% python3 -q
>>> import numpy as np
>>> np.set_printoptions(precision=2, suppress=True, linewidth=120)
>>> E = np.loadtxt("x.csv", delimiter=",")
>>> print(E)
[[6. 0. 0. 0. 1. 0. 0. 0. 0. 0. 0. 0. 9.]
 [0. 6. 0. 0. 9. 0. 0. 0. 3. 0. 0. 5. 0.]
 [0. 0. 0. 0. 0. 0. 0. 8. 7. 1. 0. 0. 0.]
 [0. 6. 0. 0. 2. 0. 4. 0. 0. 0. 7. 0. 0.]
 [6. 7. 0. 0. 0. 9. 0. 9. 0. 0. 0. 0. 0.]
 [0. 0. 1. 4. 0. 6. 0. 0. 0. 8. 5. 0. 0.]
 [6. 0. 0. 9. 0. 0. 5. 0. 0. 0. 9. 1. 0.]
 [0. 0. 0. 3. 0. 2. 0. 0. 0. 8. 0. 9. 0.]
 [7. 0. 0. 0. 1. 0. 0. 0. 8. 4. 5. 0. 0.]]
>>> def softmax(z):
...     e = np.exp(z - z.max(axis=-1, keepdims=True))
...     return e / e.sum(axis=-1, keepdims=True)
... 
>>> print(np.round(softmax(10 * E[5]), 2) + 0)
[0. 0. 0. 0. 0. 0. 0. 0. 0. 1. 0. 0. 0.]
>>> S = E @ E.T / np.sqrt(13)
>>> print(np.round(softmax(S)[5] @ E, 2) + 0)
[0. 0. 1. 4. 0. 6. 0. 0. 0. 8. 5. 0. 0.]
>>> rng = np.random.default_rng(208)
>>> out = E + rng.integers(-2, 3, (9, 6)) @ rng.integers(-2, 3, (6, 13))
>>> print(out)
[[ 14.   6.   0.  -4.   6.   3.  -2.   4.   9.   5.  -4.  -6.  15.]
 [  2.  16. -13.  -6.   5.   0.   0.  -3.   0.   2.   6.   1.  14.]
 [ 12.   6.   1. -11.   7.   1.  -2.   7.  14.   6.   2.  -2.   6.]
 [ 10.   2.   0.  -3.  -1.  -1.  -2.   4.   0.   1.  23.  12.  -4.]
 [  2.   7.  -8.   8.  -9.  10.  -2.  15.  -3.  -1.   4.   1.   2.]
 [ -2.   0.   1.   7.   3.  10.   6.   1.   3.  10.  -3.  -3.   3.]
 [  6.  -6.   2.  11.   5.  11.  13.  10.   5.  -5.  13.   6.   6.]
 [  8.   4.   0.  -7.  -1.  -9.  -6. -14.  -5.  15.   4.  12.  -6.]
 [ 13.   1.   1.  -7.   3.  -6.   1. -12.   5.  11.   5.   4.  -4.]]
>>> print(np.round(np.linalg.svd(out - E, compute_uv=False), 2) + 0)
[39.09 30.34 26.87 25.05 12.84  7.33  0.    0.    0.  ]
>>> print(np.linalg.matrix_rank(out - E, tol=1e-8))
6
